$ python -q
>>> import numpy as np
>>> import numpy.linalg as la
>>> np.set_printoptions(precision=2, suppress=True, linewidth=100, sign=" ")
>>> def rd(a):
...     return np.round(a, 2) + 0
... 
>>> F = np.load("layer0.npy")
>>> print(rd(F))
[[ 0.49  0.02  0.21 -0.1  -0.05  0.29 -0.07 -0.02  0.31]
 [ 0.02  0.41  0.02  0.09 -0.22  0.11 -0.28 -0.24 -0.2 ]
 [ 0.21  0.02  0.1  -0.04 -0.03  0.13 -0.04 -0.02  0.13]
 [-0.1   0.09 -0.04  0.04 -0.04 -0.04 -0.05 -0.05 -0.11]
 [-0.05 -0.22 -0.03 -0.04  0.12 -0.08  0.15  0.13  0.08]
 [ 0.29  0.11  0.13 -0.04 -0.08  0.2  -0.11 -0.07  0.14]
 [-0.07 -0.28 -0.04 -0.05  0.15 -0.11  0.2   0.16  0.09]
 [-0.02 -0.24 -0.02 -0.05  0.13 -0.07  0.16  0.14  0.11]
 [ 0.31 -0.2   0.13 -0.11  0.08  0.14  0.09  0.11  0.31]]
>>> f = np.array([2, 1, 3])
>>> print(rd(np.convolve(F[3], f)))
[-0.2   0.07 -0.3   0.3  -0.16  0.01 -0.25 -0.26 -0.41 -0.26 -0.34]
>>> print(rd(np.correlate(F[3], F[6], "full")))
[-0.01 -0.01 -0.01  0.03 -0.03  0.02 -0.03  0.02 -0.05 -0.02 -0.03  0.02  0.    0.02  0.02  0.04
  0.01]
>>> vec = np.array([-3, 5, -1, 3, -4, 0, 1, -6, 8])
>>> h1 = np.maximum(F @ vec, 0)
>>> print(rd(np.tanh(F @ vec)))
[ 0.71  0.99  0.44  0.38 -0.9   0.82 -0.96 -0.92 -0.65]
>>> print(np.flatnonzero(h1 > 1e-9))
[ 0  1  2  3  5]
>>> print(rd(F * (h1 > 1e-9)[:, None]))
[[ 0.49  0.02  0.21 -0.1  -0.05  0.29 -0.07 -0.02  0.31]
 [ 0.02  0.41  0.02  0.09 -0.22  0.11 -0.28 -0.24 -0.2 ]
 [ 0.21  0.02  0.1  -0.04 -0.03  0.13 -0.04 -0.02  0.13]
 [-0.1   0.09 -0.04  0.04 -0.04 -0.04 -0.05 -0.05 -0.11]
 [ 0.    0.    0.    0.    0.    0.    0.    0.    0.  ]
 [ 0.29  0.11  0.13 -0.04 -0.08  0.2  -0.11 -0.07  0.14]
 [ 0.    0.    0.    0.    0.    0.    0.    0.    0.  ]
 [ 0.    0.    0.    0.    0.    0.    0.    0.    0.  ]
 [ 0.    0.    0.    0.    0.    0.    0.    0.    0.  ]]
>>> rk = la.matrix_rank(F)
>>> print(rk)
2
>>> null = la.svd(F)[2][rk:].T
>>> print(np.allclose(F @ null, 0))
True
>>> print(null.shape)
(9, 7)
>>> print([int(la.matrix_rank(F[:i])) for i in range(1, len(F) + 1)])
[1, 2, 2, 2, 2, 2, 2, 2, 2]
>>> print([int(la.matrix_rank(F[:, :j + 1])) for j in range(9)])
[1, 2, 2, 2, 2, 2, 2, 2, 2]
>>> print(np.unique(F.round(6), axis=0).shape)
(9, 9)
>>> print(la.lstsq(F[:-1].T, F[-1])[2])
2
>>> print(rd(F @ la.pinv(F) @ F))
[[ 0.49  0.02  0.21 -0.1  -0.05  0.29 -0.07 -0.02  0.31]
 [ 0.02  0.41  0.02  0.09 -0.22  0.11 -0.28 -0.24 -0.2 ]
 [ 0.21  0.02  0.1  -0.04 -0.03  0.13 -0.04 -0.02  0.13]
 [-0.1   0.09 -0.04  0.04 -0.04 -0.04 -0.05 -0.05 -0.11]
 [-0.05 -0.22 -0.03 -0.04  0.12 -0.08  0.15  0.13  0.08]
 [ 0.29  0.11  0.13 -0.04 -0.08  0.2  -0.11 -0.07  0.14]
 [-0.07 -0.28 -0.04 -0.05  0.15 -0.11  0.2   0.16  0.09]
 [-0.02 -0.24 -0.02 -0.05  0.13 -0.07  0.16  0.14  0.11]
 [ 0.31 -0.2   0.13 -0.11  0.08  0.14  0.09  0.11  0.31]]
>>> print(rd(la.norm(F, 2) / la.norm(F)))
0.71
>>> print(la.matrix_rank(F, rtol=0.1))
2
>>> print(la.cond(F) > 100)
True
>>> mat = np.loadtxt("x.csv", delimiter=",")
>>> print(rd(mat))
[[ 0.88  0.03  0.06 -0.11  0.23  0.17 -0.03  0.08]
 [ 0.03  0.86  0.29  0.11 -0.14  0.    0.03  0.06]
 [ 0.06  0.29  0.27 -0.14  0.07 -0.17 -0.01 -0.24]
 [-0.11  0.11 -0.14  0.85  0.26  0.14  0.04  0.01]
 [ 0.23 -0.14  0.07  0.26  0.5  -0.31  0.03 -0.11]
 [ 0.17  0.   -0.17  0.14 -0.31  0.73 -0.1  -0.13]
 [-0.03  0.03 -0.01  0.04  0.03 -0.1   0.03  0.13]
 [ 0.08  0.06 -0.24  0.01 -0.11 -0.13  0.13  0.87]]
>>> # symmetric, so the eigenvalues are real
>>> print(rd(la.norm(mat[4], 1)), rd(la.norm(mat[4], np.inf)))
1.64 0.5
>>> print(np.abs(np.diag(la.qr(mat)[1])) > 1e-9)
[ True  True  True  True  True False False False]
>>> print(rd(np.trace(la.pinv(mat) @ mat)))
5.0
>>> print(la.lstsq(mat[:-1].T, mat[-1])[2])
5
>>> print(rd(mat @ la.pinv(mat) @ mat))
[[ 0.88  0.03  0.06 -0.11  0.23  0.17 -0.03  0.08]
 [ 0.03  0.86  0.29  0.11 -0.14  0.    0.03  0.06]
 [ 0.06  0.29  0.27 -0.14  0.07 -0.17 -0.01 -0.24]
 [-0.11  0.11 -0.14  0.85  0.26  0.14  0.04  0.01]
 [ 0.23 -0.14  0.07  0.26  0.5  -0.31  0.03 -0.11]
 [ 0.17  0.   -0.17  0.14 -0.31  0.73 -0.1  -0.13]
 [-0.03  0.03 -0.01  0.04  0.03 -0.1   0.03  0.13]
 [ 0.08  0.06 -0.24  0.01 -0.11 -0.13  0.13  0.87]]
>>> vals, vecs = la.eigh(mat)
>>> vec = np.array([-2, -3, -1, 2, 3, 1, 0, 3])
>>> print(rd(la.eigvalsh(mat[1:, 1:])))
[ 0.    0.    0.12  1.    1.    1.    1.  ]
>>> print(rd(vecs * np.maximum(vals, 0) @ vecs.T))
[[ 0.88  0.03  0.06 -0.11  0.23  0.17 -0.03  0.08]
 [ 0.03  0.86  0.29  0.11 -0.14  0.    0.03  0.06]
 [ 0.06  0.29  0.27 -0.14  0.07 -0.17 -0.01 -0.24]
 [-0.11  0.11 -0.14  0.85  0.26  0.14  0.04  0.01]
 [ 0.23 -0.14  0.07  0.26  0.5  -0.31  0.03 -0.11]
 [ 0.17  0.   -0.17  0.14 -0.31  0.73 -0.1  -0.13]
 [-0.03  0.03 -0.01  0.04  0.03 -0.1   0.03  0.13]
 [ 0.08  0.06 -0.24  0.01 -0.11 -0.13  0.13  0.87]]
>>> print(rd(vecs * np.abs(vals) @ vecs.T))
[[ 0.88  0.03  0.06 -0.11  0.23  0.17 -0.03  0.08]
 [ 0.03  0.86  0.29  0.11 -0.14  0.    0.03  0.06]
 [ 0.06  0.29  0.27 -0.14  0.07 -0.17 -0.01 -0.24]
 [-0.11  0.11 -0.14  0.85  0.26  0.14  0.04  0.01]
 [ 0.23 -0.14  0.07  0.26  0.5  -0.31  0.03 -0.11]
 [ 0.17  0.   -0.17  0.14 -0.31  0.73 -0.1  -0.13]
 [-0.03  0.03 -0.01  0.04  0.03 -0.1   0.03  0.13]
 [ 0.08  0.06 -0.24  0.01 -0.11 -0.13  0.13  0.87]]
>>> A2 = mat / np.sqrt((mat ** 2).mean(axis=1, keepdims=True))
>>> print(la.matrix_rank(mat - mat.mean(axis=1, keepdims=True)))
5
>>> print(rd(mat - mat.mean(axis=1, keepdims=True)))
[[ 0.72 -0.13 -0.11 -0.27  0.07  0.   -0.19 -0.08]
 [-0.13  0.71  0.13 -0.05 -0.29 -0.16 -0.12 -0.09]
 [ 0.04  0.27  0.26 -0.15  0.06 -0.19 -0.03 -0.26]
 [-0.25 -0.04 -0.28  0.7   0.11 -0.01 -0.1  -0.13]
 [ 0.16 -0.21  0.    0.19  0.43 -0.37 -0.04 -0.17]
 [ 0.13 -0.04 -0.21  0.09 -0.35  0.69 -0.14 -0.17]
 [-0.04  0.02 -0.03  0.03  0.02 -0.11  0.02  0.11]
 [ 0.   -0.02 -0.33 -0.07 -0.19 -0.21  0.04  0.79]]
>>> print(rd(A2[7]))
[ 0.26  0.19 -0.73  0.03 -0.32 -0.38  0.38  2.64]
>>> U, sv, Vh = la.svd(mat)
>>> print(np.argmax(sv[:-1] / (sv[1:] + 1e-6)) + 1)
5
>>> print(rd(sv))
[ 1.  1.  1.  1.  1.  0.  0.  0.]
>>> A2 = U[:, :5] @ np.diag(sv[:5]) @ Vh[:5]
>>> print(la.matrix_rank(mat, rtol=0.05))
5
>>> print(la.matrix_rank(A2))
5
>>> print(rd(np.abs(mat - A2).max()))
0.0
>>> print(rd(A2))
[[ 0.88  0.03  0.06 -0.11  0.23  0.17 -0.03  0.08]
 [ 0.03  0.86  0.29  0.11 -0.14  0.    0.03  0.06]
 [ 0.06  0.29  0.27 -0.14  0.07 -0.17 -0.01 -0.24]
 [-0.11  0.11 -0.14  0.85  0.26  0.14  0.04  0.01]
 [ 0.23 -0.14  0.07  0.26  0.5  -0.31  0.03 -0.11]
 [ 0.17  0.   -0.17  0.14 -0.31  0.73 -0.1  -0.13]
 [-0.03  0.03 -0.01  0.04  0.03 -0.1   0.03  0.13]
 [ 0.08  0.06 -0.24  0.01 -0.11 -0.13  0.13  0.87]]
